$ python3 -q
>>> import numpy as np
>>> import numpy.linalg as la
>>> np.set_printoptions(precision=1, suppress=True, linewidth=100)
>>> M = np.load("dump.npy")
>>> M
array([[ 0.3,  0.3, -0.3],
       [ 0.3,  0.3, -0.3],
       [-0.3, -0.3,  0.3]])
>>> x0 = np.array([-2, 3, -1])
>>> np.eye(3) - M
array([[ 0.7, -0.3,  0.3],
       [-0.3,  0.7,  0.3],
       [ 0.3,  0.3,  0.7]])
>>> round((x0 - M @ x0) @ (M @ x0), 1)
np.float64(-0.0)
>>> print(la.eigvalsh(2 * M - np.eye(3)))
[-1. -1.  1.]
>>> print(np.trace(M))
1.0
>>> arr = np.load("test7.npy")
>>> print(arr)
[[-2  0 -2]
 [-1  0 -1]
 [-1  0 -1]]
>>> rng = np.random.default_rng(46405)
>>> z = rng.permutation(3)
>>> print(z)
[1 0 2]
>>> Y = arr[z][:, z]
>>> Y
array([[ 0, -1, -1],
       [ 0, -2, -2],
       [ 0, -1, -1]])
>>> r = la.matrix_rank(arr)
>>> r
np.int64(1)
>>> null = la.svd(arr)[2][r:].T
>>> [int(la.matrix_rank(arr[:i])) for i in range(1, len(arr) + 1)]
[1, 1, 1]
>>> null @ null.T
array([[ 0.5,  0. , -0.5],
       [ 0. ,  1. ,  0. ],
       [-0.5,  0. ,  0.5]])
>>> [int(la.matrix_rank(arr[:, :j + 1])) for j in range(3)]
[1, 1, 1]
>>> np.round(la.norm(arr, 2) / la.norm(arr), 1)
np.float64(1.0)
>>> [round(float(x), 1) for x in la.svd(arr, compute_uv=False)[:3]]
[3.5, 0.0, 0.0]
>>> feats = np.load("block15.npy")
>>> feats
array([[ 0, -1, -2],
       [ 0, -1, -2]])
>>> # row 1 repeats row 0
>>> la.cond(feats) > 100
np.True_
>>> la.matrix_rank(feats, rtol=0.1)
np.int64(1)
>>> r0 = np.array([-1, -1, 1])
>>> W0 = np.array([np.roll(r0, i) for i in range(3)])
>>> print(W0)
[[-1 -1  1]
 [ 1 -1 -1]
 [-1  1 -1]]
>>> t3 = np.stack([arr, 3 * arr, arr[::-1]])
>>> np.einsum("bij,cij->bc", t3, t3)
array([[ 12,  36,  10],
       [ 36, 108,  30],
       [ 10,  30,  12]])
>>> t3.shape
(3, 3, 3)
>>> la.matrix_rank(t3.reshape(3, -1))
np.int64(2)
>>> z = rng.permutation(3)
>>> print(z)
[2 0 1]
>>> Y = W0[z][:, z]
>>> np.sort(np.abs(la.eigvals(Y)))
array([1., 2., 2.])
>>> Y
array([[-1, -1,  1],
       [ 1, -1, -1],
       [-1,  1, -1]])
>>> print(np.allclose(Y, W0))
True
>>> print(np.trace(Y))
-3
>>> (W0 @ W0)[0]
array([-1,  3, -1])
>>> print(W0 @ np.ones(3))
[-1. -1. -1.]
>>> np.sort(np.abs(np.fft.fft(W0[0]))), np.sort(la.svd(W0, compute_uv=False))
(array([1., 2., 2.]), array([1., 2., 2.]))
>>> W0 @ (-1.0) ** np.arange(3)
array([ 1.,  1., -3.])
>>> x0 = np.array([-2, 2, 1])
>>> W0 @ np.eye(3)[1]
array([-1., -1.,  1.])
>>> la.norm(W0 @ x0) <= la.norm(W0, 2) * la.norm(x0) + 1e-9
np.True_
>>> W0 @ (2 * x0)
array([  2, -10,   6])
>>> (W0 * x0).sum(axis=1)
array([ 1, -5,  3])
>>> np.einsum("ij,j->i", W0, x0)
array([ 1, -5,  3])
>>> mat = np.loadtxt("run13.csv", delimiter=",")
>>> mat
array([[ 3., -6., -8.],
       [ 0.,  4., -5.],
       [ 0.,  0., -7.]])
>>> Y = mat / la.norm(mat, axis=1, keepdims=True)
>>> gram = Y @ Y.T
>>> (np.abs(gram) > 0.9).astype(int)
array([[1, 0, 0],
       [0, 1, 0],
       [0, 0, 1]])
>>> gram[0]
array([1. , 0.2, 0.8])
>>> (gram - 2 * np.eye(3)).round(6).argmax(axis=1)
array([2, 2, 1])
>>> r0 = np.array([2, 5])
>>> np.array([np.convolve(row, r0, "same") for row in mat])
array([[  6.,   3., -46.],
       [  0.,   8.,  10.],
       [  0.,   0., -14.]])
>>> np.cross(mat[2, :3], mat[0, :3])
array([-42., -21.,  -0.])
>>> np.convolve(mat[2], r0)
array([  0.,   0., -14., -35.])
>>> print(np.polyval(r0, mat[2]))
[ 5.  5. -9.]
>>> A = np.load("m.npy")
>>> A
array([[ 0, -1,  3],
       [ 0,  0, -3],
       [ 0,  0,  0]])
>>> U, sig, Vt = la.svd(A)
>>> vecs = Vt[:(sig > 1e-8).sum()]
>>> x0 = A[2] + 2 * A[1] + rng.integers(2) * np.eye(3)[2]
>>> x0
array([ 0.,  0., -6.])
>>> np.diag(vecs.T @ vecs)
array([0., 1., 1.])
>>> round(float(la.norm(x0 - vecs.T @ vecs @ x0)), 1)
0.0
>>> cent = np.array([[1, 3, -2], [-2, -1, 0]])
>>> data = np.repeat(cent, 27 // 2, axis=0)
>>> data = data + 0.1 * rng.normal(size=data.shape)
>>> data.round(1) + 0
array([[ 1. ,  2.9, -1.9],
       [ 0.9,  2.9, -1.9],
       [ 0.9,  2.9, -1.9],
       [ 1.2,  3.1, -2.1],
       [ 1. ,  3. , -2.1],
       [ 0.9,  2.9, -1.9],
       [ 0.8,  2.9, -2. ],
       [ 1. ,  2.8, -2. ],
       [ 1.2,  3.1, -2. ],
       [ 1. ,  2.9, -1.9],
       [ 1. ,  2.8, -2. ],
       [ 1.1,  2.8, -2. ],
       [ 1.1,  3. , -1.9],
       [-2.1, -1. , -0.1],
       [-2.1, -1.1,  0. ],
       [-2.1, -0.8, -0.1],
       [-2. , -1.1, -0.1],
       [-2. , -0.9, -0.1],
       [-2.1, -0.9,  0. ],
       [-2.1, -1. ,  0. ],
       [-1.9, -0.9, -0.1],
       [-2.1, -1. ,  0. ],
       [-2. , -1.2, -0.1],
       [-2. , -1. , -0.1],
       [-2. , -1. ,  0. ],
       [-2. , -0.9, -0.1]])
>>> Xs = (data - data.mean(axis=0)) / data.std(axis=0)
>>> np.argwhere(np.abs(Xs) > 2)
array([], shape=(0, 2), dtype=int64)
>>> Xs.std(axis=0)
array([1., 1., 1.])
>>> b = la.lstsq(np.delete(Xs, 0, axis=1), Xs[:, 0])[0]
>>> np.abs(b).argmax()
np.int64(0)
>>> r0 = np.array([-5, 2, -9, -4]) + 0.5
>>> J = np.outer(r0, r0) / (r0 @ r0)
>>> J
array([[ 0.2, -0.1,  0.3,  0.1],
       [-0.1,  0.1, -0.2, -0.1],
       [ 0.3, -0.2,  0.7,  0.3],
       [ 0.1, -0.1,  0.3,  0.1]])
>>> # equal to its transpose
>>> U, sig, Vt = la.svd(J)
>>> np.argmax(sig[:-1] / (sig[1:] + 1e-6)) + 1
np.int64(1)
>>> sig.round(1) + 0
array([1., 0., 0., 0.])
>>> Y = U[:, :1] @ np.diag(sig[:1]) @ Vt[:1]
>>> round(np.abs(J - Y).max(), 1)
np.float64(0.0)
>>> np.round(la.norm(J - Y) / la.norm(J), 1)
np.float64(0.0)
>>> Y
array([[ 0.2, -0.1,  0.3,  0.1],
       [-0.1,  0.1, -0.2, -0.1],
       [ 0.3, -0.2,  0.7,  0.3],
       [ 0.1, -0.1,  0.3,  0.1]])
>>> U, sig, Vt = la.svd(Y)
>>> vecs = Vt[:(sig > 1e-8).sum()]
>>> x0 = Y[1] + -1 * Y[3] + rng.integers(2) * np.eye(4)[3]
>>> x0
array([-0.2,  0.1, -0.5,  0.8])
>>> np.diag(vecs.T @ vecs)
array([0.2, 0.1, 0.7, 0.1])
>>> np.allclose(vecs.T @ vecs @ x0, x0)
False
>>> la.matrix_rank(np.vstack([Y, x0]))
np.int64(2)
>>> round(la.norm(x0 - vecs.T @ vecs @ x0), 1)
np.float64(0.9)
>>> th = np.radians(180)
>>> r_ = np.eye(4)
>>> r_[3, 3] = r_[0, 0] = np.cos(th)
>>> r_[3, 0], r_[0, 3] = -np.sin(th), np.sin(th)
>>> r_.round(1) + 0
array([[-1.,  0.,  0.,  0.],
       [ 0.,  1.,  0.,  0.],
       [ 0.,  0.,  1.,  0.],
       [ 0.,  0.,  0., -1.]])
>>> Y = J @ r_.T
>>> np.allclose(J @ J.T, Y @ Y.T)
True
>>> np.abs(Y - J).max(axis=0)
array([0.7, 0. , 0. , 0.5])
>>> [round(float(x), 1) for x in la.svd(J, compute_uv=False)[:3]]
[1.0, 0.0, 0.0]
>>> print(la.cond(J) > 100)
True
>>> np.argsort(-la.norm(J, axis=0).round(6), kind="stable")[:3]
array([2, 0, 3])
>>> round(float(la.norm(J, 2) / la.norm(J)), 1)
1.0
>>> Y = np.array([[1, 0, 0], [2, 3, 0], [2, 1, 3], [3, 3, 3]])
>>> np.einsum("ij->j", J)
array([ 0.6, -0.3,  1.1,  0.4])
>>> np.einsum("ik,kj->ij", J, Y)
array([[ 1.1,  0.5,  1.5],
       [-0.6, -0.3, -0.8],
       [ 2.1,  0.9,  2.8],
       [ 0.9,  0.4,  1.1]])
>>> la.matrix_rank(np.vstack([J, Y.T]))
np.int64(4)
>>> Y.T @ J.T
array([[ 1.1, -0.6,  2.1,  0.9],
       [ 0.5, -0.3,  0.9,  0.4],
       [ 1.5, -0.8,  2.8,  1.1]])
>>> print(la.matrix_rank(J @ Y))
1
